% python3 -q
>>> import numpy as np
>>> np.set_printoptions(suppress=True, linewidth=160)
>>> r0 = np.array([1, -4, -5, 6, 0, -8, 7, 0, 1, 4, -9]) + 0.5
>>> feats = np.eye(11) - 2 * np.outer(r0, r0) / (r0 @ r0)
>>> feats.round(2) + 0
array([[ 0.98,  0.04,  0.05, -0.07, -0.01,  0.08, -0.08, -0.01, -0.02, -0.05,  0.09],
       [ 0.04,  0.91, -0.11,  0.16,  0.01, -0.18,  0.18,  0.01,  0.04,  0.11, -0.21],
       [ 0.05, -0.11,  0.86,  0.21,  0.02, -0.24,  0.24,  0.02,  0.05,  0.14, -0.27],
       [-0.07,  0.16,  0.21,  0.7 , -0.02,  0.34, -0.34, -0.02, -0.07, -0.21,  0.39],
       [-0.01,  0.01,  0.02, -0.02,  1.  ,  0.03, -0.03,  0.  , -0.01, -0.02,  0.03],
       [ 0.08, -0.18, -0.24,  0.34,  0.03,  0.6 ,  0.4 ,  0.03,  0.08,  0.24, -0.45],
       [-0.08,  0.18,  0.24, -0.34, -0.03,  0.4 ,  0.6 , -0.03, -0.08, -0.24,  0.45],
       [-0.01,  0.01,  0.02, -0.02,  0.  ,  0.03, -0.03,  1.  , -0.01, -0.02,  0.03],
       [-0.02,  0.04,  0.05, -0.07, -0.01,  0.08, -0.08, -0.01,  0.98, -0.05,  0.09],
       [-0.05,  0.11,  0.14, -0.21, -0.02,  0.24, -0.24, -0.02, -0.05,  0.86,  0.27],
       [ 0.09, -0.21, -0.27,  0.39,  0.03, -0.45,  0.45,  0.03,  0.09,  0.27,  0.49]])
>>> # equal to its transpose
>>> np.round(np.linalg.eigvalsh(feats).min(), 2)
np.float64(-1.0)
